$ python -q
>>> import numpy as np
>>> import numpy.linalg as la
>>> np.set_printoptions(precision=4, suppress=True, linewidth=140, legacy="1.25")
>>> E = np.array([[-16.0, -14.0, -10.0, 18.0],
...     [20.0, 18.0, 12.0, -20.0],
...     [-22.0, -18.0, -12.0, 22.0],
...     [-18.0, -14.0, -10.0, 20.0]])
>>> E
array([[-16., -14., -10.,  18.],
       [ 20.,  18.,  12., -20.],
       [-22., -18., -12.,  22.],
       [-18., -14., -10.,  20.]])
>>> np.round(np.trace(la.pinv(E) @ E), 4)
3.0
>>> la.lstsq(E[:-1].T, E[-1])[2]
3
>>> E @ la.pinv(E) @ E
array([[-16., -14., -10.,  18.],
       [ 20.,  18.,  12., -20.],
       [-22., -18., -12.,  22.],
       [-18., -14., -10.,  20.]])
>>> [round(float(x), 4) for x in la.svd(E, compute_uv=False)[:3]]
[67.7733, 2.318, 1.1833]
>>> np.argsort(-la.norm(E, axis=0).round(6), kind="stable")[:3]
array([3, 0, 1])
>>> la.matrix_rank(E, rtol=0.1)
1
>>> rng = np.random.default_rng(4)
>>> labels = rng.permutation(4)
>>> labels
array([3, 0, 1, 2])
>>> other = E[labels][:, labels]
>>> np.diag(other)
array([ 20., -16.,  18., -12.])
>>> X = np.array([[1, 2, 0, 0, 0, 0],
...     [2, 1, 0, 0, 0, 0],
...     [1, 2, 0, 0, 0, 0],
...     [0, 0, 1, 2, 0, 0],
...     [0, 0, 2, 1, 0, 0],
...     [0, 0, 1, 2, 0, 0],
...     [0, 0, 0, 0, 1, 2],
...     [0, 0, 0, 0, 2, 1],
...     [0, 0, 0, 0, 1, 2]])
>>> r0, g = X[0], X[7]
>>> r0 @ r0
5
>>> pr = (r0 @ g) / (r0 @ r0) * r0
>>> round(float(la.norm(r0 + g) ** 2 + la.norm(r0 - g) ** 2), 4)
20.0
>>> g - pr
array([0., 0., 0., 0., 2., 1.])
>>> (g - pr) @ r0
0.0
>>> other = X[0, 0] * X[1:] - np.outer(X[1:, 0], X[0])
>>> other
array([[ 0, -3,  0,  0,  0,  0],
       [ 0,  0,  0,  0,  0,  0],
       [ 0,  0,  1,  2,  0,  0],
       [ 0,  0,  2,  1,  0,  0],
       [ 0,  0,  1,  2,  0,  0],
       [ 0,  0,  0,  0,  1,  2],
       [ 0,  0,  0,  0,  2,  1],
       [ 0,  0,  0,  0,  1,  2]])
>>> np.flatnonzero(~other.round(6).any(axis=1))
array([1])
>>> P = X @ la.solve(X.T @ X, X.T)
>>> np.diag(P)
array([0.5, 1. , 0.5, 0.5, 1. , 0.5, 0.5, 1. , 0.5])
>>> np.trace(P)
6.0
>>> la.matrix_rank(np.eye(9) - P)
3
>>> np.allclose(P @ P, P)
True
>>> q, r_ = la.qr(X)
>>> q.shape, r_.shape
((9, 6), (6, 6))
>>> np.abs(np.diag(r_))
array([2.4495, 1.7321, 2.4495, 1.7321, 2.4495, 1.7321])
>>> np.allclose(r_.T @ r_, X.T @ X)
True
>>> q.round(4) + 0
array([[-0.4082,  0.5774,  0.    ,  0.    ,  0.    ,  0.    ],
       [-0.8165, -0.5774,  0.    ,  0.    ,  0.    ,  0.    ],
       [-0.4082,  0.5774,  0.    ,  0.    ,  0.    ,  0.    ],
       [ 0.    ,  0.    , -0.4082, -0.5774,  0.    ,  0.    ],
       [ 0.    ,  0.    , -0.8165,  0.5774,  0.    ,  0.    ],
       [ 0.    ,  0.    , -0.4082, -0.5774,  0.    ,  0.    ],
       [ 0.    ,  0.    ,  0.    ,  0.    , -0.4082, -0.5774],
       [ 0.    ,  0.    ,  0.    ,  0.    , -0.8165,  0.5774],
       [ 0.    ,  0.    ,  0.    ,  0.    , -0.4082, -0.5774]])
>>> r_
array([[-2.4495, -2.4495,  0.    ,  0.    ,  0.    ,  0.    ],
       [ 0.    ,  1.7321,  0.    ,  0.    ,  0.    ,  0.    ],
       [ 0.    ,  0.    , -2.4495, -2.4495,  0.    ,  0.    ],
       [ 0.    ,  0.    ,  0.    , -1.7321,  0.    ,  0.    ],
       [ 0.    ,  0.    ,  0.    ,  0.    , -2.4495, -2.4495],
       [ 0.    ,  0.    ,  0.    ,  0.    ,  0.    , -1.7321]])
>>> round(np.trace(q @ q.T), 4)
6.0
